% ipython --no-banner

In [1]: import numpy as np

In [2]: np.set_printoptions(precision=2, suppress=True, linewidth=200, floatmode="fixed")

In [3]: def rnd(a):
   ...:     return np.round(a, 2) + 0
   ...: 

In [4]: M = np.loadtxt("dump.csv", delimiter=",")

In [5]: M
Out[5]: 
array([[ -3.01,   2.18,   0.98,   3.59,   2.77,  -4.56,  -0.69,  -3.16,   2.09,   0.77,  -1.44],
       [ -4.33,   3.32,   1.43,   4.77,   3.11,  -5.04,  -0.70,  -3.81,   2.24,   0.93,  -1.96],
       [ -8.07,   5.18,   2.10,   8.88,   7.03,  -9.64,  -0.91,  -6.03,   3.90,   1.57,  -2.90],
       [  3.45,  -3.50,  -0.78,  -4.89,  -4.04,   5.09,   0.43,   3.05,  -2.00,  -0.61,   1.82],
       [ -3.82,   2.62,   0.50,   3.79,   3.26,  -4.13,  -0.71,  -3.26,   1.49,   0.06,  -1.63],
       [ -9.00,   5.96,   2.13,   9.66,   7.17, -11.13,  -1.64,  -7.24,   4.49,   1.72,  -3.48],
       [  8.00,  -6.10,  -2.28,  -9.22,  -6.84,  10.64,   0.88,   6.96,  -4.83,  -1.72,   3.49],
       [  9.27,  -6.34,  -2.56, -10.75,  -8.28,  12.42,   1.33,   7.93,  -6.05,  -1.13,   3.85],
       [  3.56,  -2.59,  -1.24,  -4.25,  -2.62,   4.49,   0.66,   3.14,  -2.10,  -0.30,   1.58],
       [ 10.37,  -7.37,  -2.76, -11.54,  -8.01,  13.03,   1.14,   8.68,  -6.30,  -1.24,   4.04],
       [  1.19,  -1.14,  -0.91,  -1.47,  -1.01,   1.53,  -0.34,   0.42,  -0.85,  -0.52,   0.15],
       [-13.38,   9.27,   3.57,  15.24,  11.25, -17.37,  -1.88, -11.29,   7.70,   2.18,  -5.32],
       [  2.56,  -1.41,  -0.55,  -2.60,  -2.01,   2.19,   0.48,   1.79,  -1.97,  -0.29,   1.19],
       [ 10.29,  -7.53,  -3.11, -11.87,  -8.78,  13.21,   1.82,   8.58,  -5.88,  -1.73,   4.22],
       [  5.71,  -4.18,  -1.06,  -6.81,  -4.86,   7.56,   1.27,   4.50,  -2.88,  -0.75,   2.67],
       [ -5.88,   4.12,   1.94,   6.63,   5.24,  -7.49,  -1.13,  -5.46,   3.26,   0.79,  -2.98],
       [-10.28,   7.33,   2.68,  11.27,   8.54, -12.70,  -1.71,  -8.81,   5.22,   1.57,  -4.25],
       [  0.39,  -0.33,  -0.40,  -0.57,  -0.04,   0.77,   0.08,  -0.16,  -0.11,  -0.28,   0.37],
       [-10.82,   7.35,   3.23,  12.76,   9.21, -14.18,  -1.91,  -9.90,   6.58,   1.50,  -4.79],
       [ -0.32,   1.03,   0.11,   0.74,   0.22,  -0.65,  -0.22,  -0.65,   0.70,   0.18,  -0.20],
       [ -1.91,   1.24,   0.85,   2.12,   1.27,  -2.02,  -0.17,  -1.77,   1.15,   0.92,  -0.69],
       [ -1.85,   1.40,   0.77,   2.74,   1.67,  -2.53,   0.01,  -1.16,   0.69,   0.39,  -0.40],
       [  5.47,  -3.50,  -1.37,  -6.35,  -4.71,   6.42,   0.52,   4.23,  -3.31,  -0.65,   2.17],
       [  7.32,  -5.03,  -1.68,  -8.29,  -6.46,   9.79,   1.64,   6.47,  -3.96,  -0.67,   3.26],
       [  2.55,  -1.57,  -0.92,  -2.75,  -2.35,   2.97,   0.03,   1.97,  -0.67,  -0.88,   0.93],
       [ -2.91,   2.85,   0.69,   3.67,   2.89,  -4.05,  -0.32,  -2.37,   1.74,   0.32,  -1.13],
       [ -3.26,   2.91,   0.95,   4.04,   3.31,  -4.91,  -0.90,  -2.36,   2.38,   0.35,  -1.44],
       [  4.97,  -2.85,  -2.14,  -5.18,  -3.58,   6.15,   1.03,   3.62,  -2.68,  -1.13,   1.91],
       [ -1.62,   1.89,   0.69,   2.31,   1.64,  -1.92,   0.51,  -1.48,   0.67,   0.45,  -0.84],
       [  7.56,  -5.17,  -2.12,  -9.38,  -7.16,  10.10,   0.81,   6.53,  -4.76,  -1.00,   3.81],
       [ -8.55,   6.04,   2.01,  10.28,   7.54, -10.93,  -1.12,  -7.24,   5.26,   0.82,  -3.30],
       [  5.78,  -4.49,  -1.41,  -7.67,  -4.89,   7.71,   0.79,   5.44,  -3.67,  -1.16,   2.68]])

In [6]: x0 = np.array([0, -2, -3, -2, -2, -3, -2, 2, -1, 0, -3])

In [7]: rhs = M @ x0

In [8]: rnd(np.linalg.lstsq(M, rhs)[0])
Out[8]: array([ 0.00, -2.00, -3.00, -2.00, -2.00, -3.00, -2.00,  2.00, -1.00,  0.00, -3.00])

In [9]: rnd(np.linalg.pinv(M) @ M)
Out[9]: 
array([[1.00, 0.00, 0.00, 0.00, 0.00, 0.00, 0.00, 0.00, 0.00, 0.00, 0.00],
       [0.00, 1.00, 0.00, 0.00, 0.00, 0.00, 0.00, 0.00, 0.00, 0.00, 0.00],
       [0.00, 0.00, 1.00, 0.00, 0.00, 0.00, 0.00, 0.00, 0.00, 0.00, 0.00],
       [0.00, 0.00, 0.00, 1.00, 0.00, 0.00, 0.00, 0.00, 0.00, 0.00, 0.00],
       [0.00, 0.00, 0.00, 0.00, 1.00, 0.00, 0.00, 0.00, 0.00, 0.00, 0.00],
       [0.00, 0.00, 0.00, 0.00, 0.00, 1.00, 0.00, 0.00, 0.00, 0.00, 0.00],
       [0.00, 0.00, 0.00, 0.00, 0.00, 0.00, 1.00, 0.00, 0.00, 0.00, 0.00],
       [0.00, 0.00, 0.00, 0.00, 0.00, 0.00, 0.00, 1.00, 0.00, 0.00, 0.00],
       [0.00, 0.00, 0.00, 0.00, 0.00, 0.00, 0.00, 0.00, 1.00, 0.00, 0.00],
       [0.00, 0.00, 0.00, 0.00, 0.00, 0.00, 0.00, 0.00, 0.00, 1.00, 0.00],
       [0.00, 0.00, 0.00, 0.00, 0.00, 0.00, 0.00, 0.00, 0.00, 0.00, 1.00]])

In [10]: rng = np.random.default_rng(50075)

In [11]: rhs = rhs + 0.05 * rng.normal(size=32)

In [12]: rnd(rhs)
Out[12]: 
array([ -8.97, -14.14, -24.99,  13.62, -10.18, -23.83,  25.78,  28.86,  11.49,  32.31,   7.20, -40.68,   8.15,  32.84,  13.56, -18.23, -30.82,  -0.73, -33.98,  -3.28,  -8.07,  -8.15,  18.23,  19.06,
         8.94, -11.27,  -9.54,  13.32, -10.20,  24.18, -28.54,  20.11])

In [13]: c, *_ = np.linalg.lstsq(M, rhs)

In [14]: c.round()
Out[14]: array([ 0.00, -2.00, -3.00, -2.00, -2.00, -3.00, -2.00,  2.00, -1.00,  0.00, -3.00])

In [15]: rnd(c)
Out[15]: array([ 0.06, -2.00, -2.97, -2.01, -1.95, -3.01, -2.03,  2.01, -0.99,  0.02, -3.01])

In [16]: [round(float(np.linalg.norm(np.linalg.solve(M.T @ M + lam * np.eye(11), M.T @ rhs))), 2) for lam in (0, 1, 10, 100)]
Out[16]: [6.92, 4.58, 1.93, 1.21]

In [17]: rnd(M.T @ (rhs - M @ c))
Out[17]: array([0.00, 0.00, 0.00, 0.00, 0.00, 0.00, 0.00, 0.00, 0.00, 0.00, 0.00])

In [18]: left, s, VT = np.linalg.svd(M)

In [19]: np.argmax(s[:-1] / (s[1:] + 1e-6)) + 1
Out[19]: np.int64(1)

In [20]: out = left[:, :1] @ np.diag(s[:1]) @ VT[:1]

In [21]: np.linalg.matrix_rank(M, rtol=0.05)
Out[21]: np.int64(1)

In [22]: rnd(np.abs(M - out).max())
Out[22]: np.float64(0.88)

In [23]: rnd(np.linalg.norm(M - out) / np.linalg.norm(M))
Out[23]: np.float64(0.06)

In [24]: rnd(np.linalg.norm(M - out, 2)), rnd(s[1])
Out[24]: (np.float64(2.43), np.float64(2.43))

In [25]: Ac = M - M.mean(axis=0)

In [26]: vecs = np.linalg.svd(Ac)[2][:1]

In [27]: out = Ac - Ac @ vecs.T @ vecs

In [28]: rnd((Ac @ vecs.T).std(axis=0))
Out[28]: array([16.67])

In [29]: rnd(np.linalg.norm(out) / np.linalg.norm(Ac))
Out[29]: np.float64(0.06)

In [30]: out = np.c_[M[:, :9] @ np.array([[-2, 1, -2, 3, -2, 2, 2, -1, -1],
    ...:     [2, -3, 3, -1, -2, -2, 2, -1, -3],
    ...:     [1, -3, 0, 1, 0, 2, -1, 0, 1],
    ...:     [-1, -1, 2, -2, -3, 0, 0, -2, 1],
    ...:     [-1, 1, 1, 0, 0, -3, 2, 1, -3],
    ...:     [-3, 0, 0, -1, 2, -1, 1, -2, -1],
    ...:     [1, 2, 3, -1, -2, -2, 0, 2, -3],
    ...:     [0, -2, -2, 0, -3, -3, -3, -1, -3],
    ...:     [3, 3, 0, -1, 0, -1, 2, 1, -3]]), np.array([3, 0, 2, -3, 3, -3, 0, 1, -2, 0, 3, 1, 0, 3, 0, 2, -1, -1, 3, 1, 0, -3, 2, 3, 2, -1, -1, -3, -2, -2, 1, 0])]

In [31]: rnd(out)
Out[31]: 
array([[ 24.26,  -2.10,  26.76, -14.25,  -7.37,  -3.40,  12.00,   9.41,   2.57,   3.00],
       [ 29.99,  -7.30,  36.79, -20.92,  -9.54,  -6.14,  13.64,   9.31,   3.09,   0.00],
       [ 52.40,  -9.82,  65.80, -38.40, -20.23, -17.74,  22.43,  19.55,   1.18,   2.00],
       [-26.59,   5.90, -36.03,  19.33,  14.94,  11.36, -15.46,  -8.58,   3.97,  -3.00],
       [ 22.48,  -4.14,  30.73, -17.81,  -6.03,  -7.82,  12.25,   8.47,   2.04,   3.00],
       [ 60.44, -11.09,  71.93, -41.87, -20.16, -15.53,  25.70,  21.60,   5.70,  -3.00],
       [-59.95,   8.87, -70.86,  39.57,  22.50,  15.71, -27.50, -21.61,  -0.35,   0.00],
       [-68.83,   7.09, -79.21,  45.39,  24.78,  18.12, -31.61, -25.87,  -0.77,   1.00],
       [-25.78,   5.42, -30.31,  17.48,   9.05,   4.55, -11.19,  -7.99,  -3.01,  -2.00],
       [-75.54,  10.31, -87.88,  50.93,  26.36,  18.94, -32.87, -26.69,  -2.12,   0.00],
       [-10.57,   3.73, -11.61,   6.40,   6.79,   4.61,  -2.44,  -3.13,   3.66,   3.00],
       [ 95.71, -13.97, 113.24, -64.77, -34.61, -24.61,  42.61,  34.85,   4.41,   1.00],
       [-15.88,   0.50, -18.70,  13.04,   3.55,   6.32,  -8.29,  -5.14,   1.46,   0.00],
       [-73.55,  14.14, -87.39,  49.88,  27.13,  19.05, -33.22, -25.04,  -3.11,   3.00],
       [-39.22,   8.28, -47.63,  27.92,  16.45,  11.52, -17.30, -12.73,  -2.69,   0.00],
       [ 41.19,  -7.01,  50.15, -27.72, -12.71,  -8.97,  20.43,  15.18,   3.85,   2.00],
       [ 70.14, -13.18,  86.12, -48.84, -23.46, -18.15,  32.67,  24.96,   5.22,  -1.00],
       [ -3.79,   3.26,  -2.39,   1.50,   3.45,   0.42,   1.47,  -0.29,  -0.45,  -1.00],
       [ 77.97, -10.39,  92.49, -52.59, -26.18, -16.39,  36.93,  28.18,   7.00,   3.00],
       [  5.68,  -1.30,   6.07,  -3.19,  -2.55,  -0.80,   4.45,   0.24,  -1.42,   1.00],
       [ 13.10,  -2.38,  16.08,  -9.32,  -3.41,  -1.89,   5.94,   4.32,   1.74,   0.00],
       [ 12.53,  -5.02,  17.40,  -9.83,  -8.92,  -4.67,   4.00,   3.57,   0.06,  -3.00],
       [-36.92,   4.37, -45.75,  27.61,  14.22,  12.49, -17.00, -13.32,   0.70,   2.00],
       [-51.24,   7.74, -60.79,  34.42,  17.18,  12.20, -24.20, -18.90,  -5.06,   3.00],
       [-14.95,   4.53, -21.51,  11.47,   6.26,   5.18,  -6.10,  -6.35,  -1.42,   2.00],
       [ 22.70,  -4.99,  28.38, -15.60, -11.24,  -8.75,  11.51,   7.18,  -3.05,  -1.00],
       [ 26.91,  -5.51,  28.66, -16.39, -12.36,  -8.96,  11.90,   8.34,  -2.86,  -1.00],
       [-34.48,   8.32, -36.58,  21.48,  10.68,   5.71, -10.85, -11.88,  -5.06,  -3.00],
       [ 12.04,  -4.04,  19.66,  -9.94,  -7.89,  -5.89,   6.99,   3.76,  -3.15,  -2.00],
       [-54.81,   5.93, -67.18,  38.34,  22.35,  16.15, -26.43, -20.66,   0.09,  -2.00],
       [ 60.82,  -7.42,  74.44, -43.45, -23.72, -18.15,  29.36,  21.61,   0.33,   1.00],
       [-42.74,   5.95, -53.77,  30.93,  17.95,  10.45, -21.74, -13.79,  -2.11,   0.00]])

In [32]: rnd(np.linalg.norm(out - M @ np.linalg.lstsq(M, out)[0], axis=0))
Out[32]: array([0.00, 0.00, 0.00, 0.00, 0.00, 0.00, 0.00, 0.00, 0.00, 9.92])

In [33]: dist = np.linalg.norm(M[:, None] - M[None], axis=-1)

In [34]: np.flatnonzero(dist[27] < dist.mean() / 2)
Out[34]: array([ 3,  6,  8, 10, 12, 14, 22, 23, 24, 27, 29, 31])

In [35]: np.unravel_index(dist.round(6).argmax(), dist.shape)
Out[35]: (np.int64(11), np.int64(13))

In [36]: X = np.array([[25, -1, -2, -1, 2],
    ...:     [-1, 9, 2, 2, 2],
    ...:     [0, -2, 25, 1, -1],
    ...:     [1, 2, -1, 5, 2],
    ...:     [-1, 0, -1, 2, 15]])

In [37]: Ac = M - M.mean(axis=0)

In [38]: left, s, VT = np.linalg.svd(Ac, full_matrices=False)

In [39]: (np.sign(left[:, 0]) == np.sign(left[0, 0])).astype(int)
Out[39]: array([1, 1, 1, 0, 1, 1, 0, 0, 0, 0, 0, 1, 0, 0, 0, 1, 1, 0, 1, 1, 1, 1, 0, 0, 0, 1, 1, 0, 1, 0, 1, 0])

In [40]: rnd(Ac.mean(axis=0))
Out[40]: array([0.00, 0.00, 0.00, 0.00, 0.00, 0.00, 0.00, 0.00, 0.00, 0.00, 0.00])

In [41]: rnd(s)
Out[41]: array([94.30,  2.43,  2.32,  2.08,  1.80,  1.69,  1.38,  1.21,  1.11,  1.02,  0.69])
